% python3 -q
>>> import numpy as np
>>> np.set_printoptions(suppress=True, linewidth=140)
>>> rnd = lambda a: np.round(a, 2) + 0
>>> rng = np.random.default_rng(230499)
>>> F = (rng.random((12, 12)) < 0.3) + np.eye(12)
>>> F /= F.sum(axis=1, keepdims=True)
>>> print(rnd(F))
[[0.33 0.17 0.   0.   0.17 0.   0.   0.17 0.   0.   0.17 0.  ]
 [0.11 0.22 0.   0.11 0.11 0.   0.11 0.11 0.11 0.   0.   0.11]
 [0.17 0.   0.17 0.17 0.   0.17 0.   0.17 0.17 0.   0.   0.  ]
 [0.   0.   0.   0.25 0.25 0.   0.25 0.   0.   0.25 0.   0.  ]
 [0.   0.   0.   0.   0.5  0.5  0.   0.   0.   0.   0.   0.  ]
 [0.25 0.   0.25 0.   0.   0.25 0.   0.   0.   0.   0.25 0.  ]
 [0.   0.   0.   0.2  0.2  0.   0.2  0.   0.2  0.   0.   0.2 ]
 [0.   0.   0.2  0.2  0.   0.   0.2  0.4  0.   0.   0.   0.  ]
 [0.   0.2  0.   0.2  0.   0.2  0.2  0.   0.2  0.   0.   0.  ]
 [0.   0.   0.   0.   0.   0.33 0.   0.   0.   0.67 0.   0.  ]
 [0.   0.   0.   0.   0.   0.   0.   0.33 0.33 0.   0.33 0.  ]
 [0.   0.14 0.   0.   0.   0.   0.   0.14 0.14 0.14 0.14 0.29]]
>>> labels = rng.permutation(12)
>>> Y = F[:, labels] * rng.choice([-1, 1], 12)
>>> print(rnd(Y))
[[ 0.    0.17  0.17  0.    0.   -0.33 -0.17  0.   -0.17  0.    0.    0.  ]
 [ 0.    0.22  0.    0.11  0.   -0.11 -0.11  0.   -0.11  0.11  0.11 -0.11]
 [ 0.17  0.    0.    0.17  0.   -0.17 -0.17  0.17  0.    0.    0.   -0.17]
 [ 0.    0.    0.    0.    0.25  0.    0.    0.   -0.25  0.    0.25 -0.25]
 [ 0.5   0.    0.    0.    0.    0.    0.    0.   -0.5   0.    0.    0.  ]
 [ 0.25  0.    0.25  0.    0.   -0.25  0.    0.25  0.    0.    0.    0.  ]
 [ 0.    0.    0.    0.2   0.    0.    0.    0.   -0.2   0.2   0.2  -0.2 ]
 [ 0.    0.    0.    0.    0.    0.   -0.4   0.2   0.    0.    0.2  -0.2 ]
 [ 0.2   0.2   0.    0.2   0.    0.    0.    0.    0.    0.    0.2  -0.2 ]
 [ 0.33  0.    0.    0.    0.67  0.    0.    0.    0.    0.    0.    0.  ]
 [ 0.    0.    0.33  0.33  0.    0.   -0.33  0.    0.    0.    0.    0.  ]
 [ 0.    0.14  0.14  0.14  0.14  0.   -0.14  0.    0.    0.29  0.    0.  ]]
>>> U, _, vt = np.linalg.svd(F.T @ Y)
>>> print(labels)
[ 5  1 10  8  9  0  7  2  4 11  6  3]
>>> print(rnd(U @ vt))
[[ 0.  0.  0.  0.  0. -1.  0.  0.  0.  0.  0.  0.]
 [ 0.  1.  0.  0.  0.  0.  0.  0.  0.  0.  0.  0.]
 [ 0.  0.  0.  0.  0.  0.  0.  1.  0.  0.  0.  0.]
 [ 0.  0.  0.  0.  0.  0.  0.  0.  0.  0.  0. -1.]
 [ 0.  0.  0.  0.  0.  0.  0.  0. -1.  0.  0.  0.]
 [ 1.  0.  0.  0.  0.  0.  0.  0.  0.  0.  0.  0.]
 [ 0.  0.  0.  0.  0.  0.  0.  0.  0.  0.  1.  0.]
 [ 0.  0.  0.  0.  0.  0. -1.  0.  0.  0.  0.  0.]
 [ 0.  0.  0.  1.  0.  0.  0.  0.  0.  0.  0.  0.]
 [ 0.  0.  0.  0.  1.  0.  0.  0.  0.  0.  0.  0.]
 [ 0.  0.  1.  0.  0.  0.  0.  0.  0.  0.  0.  0.]
 [ 0.  0.  0.  0.  0.  0.  0.  0.  0.  1.  0.  0.]]
